>>> import numpy as np
>>> np.set_printoptions(precision=1, suppress=True, linewidth=200)
>>> rnd = lambda a: np.round(a, 1) + 0
>>> data = np.loadtxt("sample5.csv", delimiter=",")
>>> data
array([[ 1., -2.,  4.],
       [ 1., -1.,  1.],
       [ 1.,  0.,  0.],
       [ 1.,  1.,  1.]])
>>> proj = data @ np.linalg.solve(data.T @ data, data.T)
>>> np.linalg.matrix_rank(np.eye(4) - proj)
np.int64(1)
>>> rnd(np.trace(proj))
np.float64(3.0)
>>> rnd(proj)
array([[ 1. ,  0.1, -0.2,  0.1],
       [ 0.2,  0.6,  0.4, -0.2],
       [-0.2,  0.4,  0.6,  0.1],
       [ 0. , -0.2,  0.1,  0.9]])
>>> rnd(np.diag(proj))
array([1. , 0.6, 0.6, 0.9])
>>> rnd(np.linalg.eigvalsh(proj))
array([0., 1., 1., 1.])
>>> np.allclose(proj @ proj, proj)
True
>>> def softmax(z):
...     e = np.exp(z - z.max(axis=-1, keepdims=True))
...     return e / e.sum(axis=-1, keepdims=True)
... 
>>> rnd(softmax(10 * data[0]))
array([0., 0., 1.])
>>> softmax(data).sum(axis=1)
array([1., 1., 1., 1.])
>>> att = data @ data.T / np.sqrt(3)
>>> rnd(softmax(att + np.triu(np.full(att.shape, -np.inf), 1)))
array([[1. , 0. , 0. , 0. ],
       [0.9, 0.1, 0. , 0. ],
       [0.3, 0.3, 0.3, 0. ],
       [0.4, 0.1, 0.1, 0.4]])
>>> softmax(att).round(6).argmax(axis=1)
array([0, 0, 0, 0])
>>> rnd(softmax(att))
array([[1. , 0. , 0. , 0. ],
       [0.9, 0.1, 0. , 0. ],
       [0.2, 0.2, 0.2, 0.2],
       [0.4, 0.1, 0.1, 0.4]])
>>> M2 = np.array([[-5, 0, 4], [-3, 2, -2], [5, -2, 0]])
>>> np.einsum("ij->j", data)
array([ 4., -2.,  6.])
>>> data @ M2
array([[ 21., -12.,   8.],
       [  3.,  -4.,   6.],
       [ -5.,   0.,   4.],
       [ -3.,   0.,   2.]])
>>> np.einsum("ik,kj->ji", data, M2)
array([[ 21.,   3.,  -5.,  -3.],
       [-12.,  -4.,   0.,   0.],
       [  8.,   6.,   4.,   2.]])
>>> np.einsum("ik,kj->ij", data, M2)
array([[ 21., -12.,   8.],
       [  3.,  -4.,   6.],
       [ -5.,   0.,   4.],
       [ -3.,   0.,   2.]])
>>> F = np.load("a.npy")
>>> F
array([[1. , 0.5, 0.2, 0.1],
       [0.5, 1. , 0.5, 0.2],
       [0.2, 0.5, 1. , 0.5],
       [0.1, 0.2, 0.5, 1. ]])
>>> r0 = np.array([1, 3, -3, -1])
>>> M2 = F + np.outer(r0, np.eye(4)[2])
>>> np.linalg.matrix_rank(M2 - F)
np.int64(1)
>>> M2
array([[ 1. ,  0.5,  1.2,  0.1],
       [ 0.5,  1. ,  3.5,  0.2],
       [ 0.2,  0.5, -2. ,  0.5],
       [ 0.1,  0.2, -0.5,  1. ]])
>>> E = np.loadtxt("out15.csv", delimiter=",")
>>> E
array([[0.7, 0.3, 0. ],
       [0.5, 0.5, 0. ],
       [0. , 0. , 1. ]])
>>> rnd(np.sort(np.abs(np.linalg.eigvals(E)))[::-1])
array([1. , 1. , 0.2])
>>> p = np.eye(3)[0]
>>> for _ in range(7):
...     p = p @ E
...     print(p.round(1))
... 
[0.7 0.3 0. ]
[0.6 0.4 0. ]
[0.6 0.4 0. ]
[0.6 0.4 0. ]
[0.6 0.4 0. ]
[0.6 0.4 0. ]
[0.6 0.4 0. ]
>>> vec = np.array([0, -1, -3])
>>> a = np.maximum(E @ vec, 0)
>>> rnd(np.tanh(E @ vec))
array([-0.3, -0.5, -1. ])
>>> np.flatnonzero(a > 1e-9)
array([], dtype=int64)
>>> a
array([0., 0., 0.])
>>> np.maximum(E @ vec, 0) - np.maximum(-E @ vec, 0)
array([-0.3, -0.5, -3. ])
>>> K = np.load("block11.npy")
>>> K
array([[ 3.5, -5.3, -3.8],
       [ 2.7, -5. , -4. ],
       [ 3.3, -5.1, -4.4],
       [ 3.2, -4.8, -4.1],
       [ 2.3, -4.4, -3.9],
       [ 3.2, -4.5, -3.9],
       [ 3.4, -4.8, -3.9],
       [ 3.4, -5.4, -3.7],
       [-2. ,  3.9, -0.9],
       [-2. ,  4. , -1.1],
       [-2.2,  4.3, -0.6],
       [-1.9,  3.6, -0.8],
       [-2. ,  3.7, -1.2],
       [-1.9,  3.7, -0.8],
       [-2.1,  3.8, -1. ],
       [-2. ,  4. , -0.9],
       [-3.3,  2. ,  2. ],
       [-2.9,  1.7,  1.9],
       [-3.5,  1.6,  1.9],
       [-3.3,  2.2,  1.8],
       [-3. ,  2.1,  1.9],
       [-3.1,  1.7,  1.9],
       [-2.8,  2. ,  2.1],
       [-3.1,  1.7,  1.7]])
>>> C2 = np.cov(K, rowvar=False)
>>> np.argwhere(np.triu(np.abs(np.corrcoef(K.T)) > 0.8, 1))
array([[0, 1],
       [0, 2]])
>>> C2.shape
(3, 3)
>>> rnd(np.median(K, axis=0))
array([-2. ,  1.8, -0.9])
>>> rnd(K.sum(axis=1))
array([-5.6, -6.3, -6.2, -5.7, -6. , -5.2, -5.3, -5.7,  1. ,  0.9,  1.5,  0.9,  0.5,  1. ,  0.7,  1.1,  0.7,  0.7,  0. ,  0.7,  1. ,  0.5,  1.3,  0.3])
>>> rnd(K.mean(axis=0))
array([-0.7,  0.3, -1. ])
>>> np.linalg.matrix_rank(K)
np.int64(3)
>>> rnd(np.diff(K, axis=0))
array([[-0.8,  0.3, -0.2],
       [ 0.6, -0.1, -0.4],
       [-0.1,  0.3,  0.3],
       [-0.9,  0.4,  0.2],
       [ 0.9, -0.1,  0. ],
       [ 0.2, -0.3,  0. ],
       [ 0. , -0.6,  0.2],
       [-5.4,  9.3,  2.8],
       [ 0. ,  0.1, -0.2],
       [-0.2,  0.3,  0.5],
       [ 0.3, -0.7, -0.2],
       [-0.1,  0.1, -0.4],
       [ 0.1,  0. ,  0.4],
       [-0.2,  0.1, -0.2],
       [ 0.1,  0.2,  0.1],
       [-1.3, -2. ,  2.9],
       [ 0.4, -0.3, -0.1],
       [-0.6, -0.1,  0. ],
       [ 0.2,  0.6, -0.1],
       [ 0.3, -0.1,  0.1],
       [-0.1, -0.4,  0. ],
       [ 0.3,  0.3,  0.2],
       [-0.3, -0.3, -0.4]])
>>> np.count_nonzero(K)
np.int64(72)
>>> cen = (K - K.mean(axis=0)) / K.std(axis=0)
>>> np.argwhere(np.abs(cen) > 2)
array([], shape=(0, 2), dtype=int64)
>>> coef = np.linalg.lstsq(np.delete(cen, 2, axis=1), cen[:, 2])[0]
>>> rnd(1 - np.var(cen[:, 2] - np.delete(cen, 2, axis=1) @ coef))
np.float64(1.0)
>>> np.abs(coef).argmax()
np.int64(0)
>>> rnd(coef)
array([-1.7, -0.8])
>>> r0 = np.array([-3, 0, 4])
>>> g = np.array([5, 6, 8])
>>> arr = r0[:, None] + g[None, :]
>>> arr
array([[ 2,  3,  5],
       [ 5,  6,  8],
       [ 9, 10, 12]])
>>> T = np.stack([arr, 3 * arr, arr[::-1]])
>>> rnd(np.linalg.det(T))
array([0., 0., 0.])
>>> np.einsum("bij,cij->bc", T, T)
array([[ 488, 1464,  341],
       [1464, 4392, 1023],
       [ 341, 1023,  488]])
>>> (T @ arr.T).shape
(3, 3, 3)
>>> U, sig, VT = np.linalg.svd(arr)
>>> np.argmax(sig[:-1] / (sig[1:] + 1e-6)) + 1
np.int64(2)
>>> rnd(sig)
array([22. ,  1.5,  0. ])
>>> M2 = U[:, :2] @ np.diag(sig[:2]) @ VT[:2]
>>> rnd(M2)
array([[ 2.,  3.,  5.],
       [ 5.,  6.,  8.],
       [ 9., 10., 12.]])
>>> rnd(np.linalg.norm(arr - M2) / np.linalg.norm(arr))
np.float64(0.0)
>>> np.linalg.matrix_rank(arr, rtol=0.05)
np.int64(2)
>>> np.linalg.matrix_rank(M2)
np.int64(2)
>>> mat = np.array([[6.0, 0.0, 0.0, 0.0],
...     [0.0, 2.0, 0.0, 0.0],
...     [0.0, 0.0, 2.0, 0.0],
...     [0.0, 0.0, 0.0, 2.0]])
>>> # equal to its transpose
>>> w, V = np.linalg.eigh(mat)
>>> vec = np.array([-1, -2, -2, -2])
>>> V * np.abs(w) @ V.T
array([[6., 0., 0., 0.],
       [0., 2., 0., 0.],
       [0., 0., 2., 0.],
       [0., 0., 0., 2.]])
>>> rnd(V * np.sqrt(w) @ V.T)
array([[2.4, 0. , 0. , 0. ],
       [0. , 1.4, 0. , 0. ],
       [0. , 0. , 1.4, 0. ],
       [0. , 0. , 0. , 1.4]])
>>> V * np.maximum(w, 0) @ V.T
array([[6., 0., 0., 0.],
       [0., 2., 0., 0.],
       [0., 0., 2., 0.],
       [0., 0., 0., 2.]])
>>> rng = np.random.default_rng(4548)
>>> M2 = mat + rng.integers(-2, 3, (4, 1)) @ rng.integers(-2, 3, (1, 4))
>>> M2
array([[ 4.,  0., -4.,  2.],
       [-1.,  2., -2.,  1.],
       [-1.,  0.,  0.,  1.],
       [-1.,  0., -2.,  3.]])
>>> M2 - mat
array([[-2.,  0., -4.,  2.],
       [-1.,  0., -2.,  1.],
       [-1.,  0., -2.,  1.],
       [-1.,  0., -2.,  1.]])
>>> rnd(np.linalg.svd(M2 - mat, compute_uv=False))
array([6.5, 0. , 0. , 0. ])
>>> X = np.loadtxt("run6.csv", delimiter=",")
>>> X
array([[ -4., -18., -12.,  -6., -27., -18.],
       [ 18.,  -4., -14.,  27.,  -6., -21.],
       [ -4., -16.,  14.,  -6., -24.,  21.],
       [  0.,   0.,   0.,   0.,   0.,   0.],
       [  0.,   0.,   0.,   0.,   0.,   0.],
       [  0.,   0.,   0.,   0.,   0.,   0.]])
>>> U, sig, VT = np.linalg.svd(X)
>>> np.argmax(sig[:-1] / (sig[1:] + 1e-6)) + 1
np.int64(3)
>>> rnd(sig)
array([48.4, 44.5, 22.5,  0. ,  0. ,  0. ])
>>> M2 = U[:, :3] @ np.diag(sig[:3]) @ VT[:3]
>>> np.linalg.matrix_rank(X, rtol=0.05)
np.int64(3)
>>> np.linalg.matrix_rank(M2)
np.int64(3)
>>> rnd(softmax(E[2]))
array([0.2, 0.2, 0.6])
>>> rnd(softmax(E[2] + -1))
array([0.2, 0.2, 0.6])
>>> att = E @ E.T / np.sqrt(3)
>>> rnd(softmax(att))
array([[0.4, 0.4, 0.3],
       [0.4, 0.4, 0.3],
       [0.3, 0.3, 0.5]])
>>> rnd(softmax(att + np.triu(np.full(att.shape, -np.inf), 1)))
array([[1. , 0. , 0. ],
       [0.5, 0.5, 0. ],
       [0.3, 0.3, 0.5]])
